% python3 -q
>>> import numpy as np
>>> import numpy.linalg as la
>>> np.set_printoptions(precision=3, suppress=True, linewidth=120)
>>> def rnd(a):
...     return np.round(a, 3) + 0
... 
>>> E = np.load("a.npy")
>>> E
array([[6, 0, 0, 0, 0],
       [7, 5, 0, 0, 0],
       [6, 4, 6, 0, 0],
       [9, 2, 1, 8, 0],
       [7, 5, 2, 4, 3]])
>>> r0 = np.array([0, 2])
>>> np.polyval(r0, E[3])
array([2, 2, 2, 2, 2])
>>> np.cross(E[3, :3], E[0, :3])
array([  0,   6, -12])
>>> E @ E
array([[ 36,   0,   0,   0,   0],
       [ 77,  25,   0,   0,   0],
       [100,  44,  36,   0,   0],
       [146,  30,  14,  64,   0],
       [146,  56,  22,  44,   9]])
>>> rnd(np.sort(la.eigvals(E)))
array([3., 5., 6., 6., 8.])
>>> la.matrix_rank(E - E[0, 0] * np.eye(5))
np.int64(4)
>>> hat = np.triu(np.array([[-1, -3, 5, -8, -8],
...     [5, -7, 4, 9, -3],
...     [7, 6, -8, 9, -3],
...     [-1, -1, 4, 0, -9],
...     [-7, -3, -9, -9, -3]]), 1) + np.eye(5)
>>> Y = hat @ E @ la.inv(hat)
>>> rnd(la.det(Y))
np.float64(4320.0)
>>> Y
array([[   -113.,    -390.,    2131.,  -16669., -145726.],
       [     91.,     297.,   -1616.,   12659.,  110693.],
       [     66.,     205.,   -1141.,    9012.,   78819.],
       [    -54.,    -205.,    1073.,   -8272.,  -72303.],
       [      7.,      26.,    -137.,    1059.,    9257.]])
>>> np.trace(Y), np.trace(E)
(np.float64(28.0), np.int64(28))
>>> np.einsum("ii->", Y)
np.float64(28.0)
>>> rnd(la.det(Y.T))
np.float64(4320.0)
>>> rnd(la.det(Y[::-1]))
np.float64(4320.0)
>>> m1 = 0.7 ** np.abs(np.subtract.outer(np.arange(3), np.arange(3)))
>>> rnd(m1)
array([[1.  , 0.7 , 0.49],
       [0.7 , 1.  , 0.7 ],
       [0.49, 0.7 , 1.  ]])
>>> # symmetric
>>> x0 = np.ones(3)
>>> for _ in range(3):
...     x0 = m1 @ x0
...     x0 /= la.norm(x0)
...     print(round(x0 @ m1 @ x0, 3))
... 
2.265
2.265
2.265
>>> rnd(x0)
array([0.557, 0.616, 0.557])
>>> rnd(la.eigvalsh(m1)[-1])
np.float64(2.265)
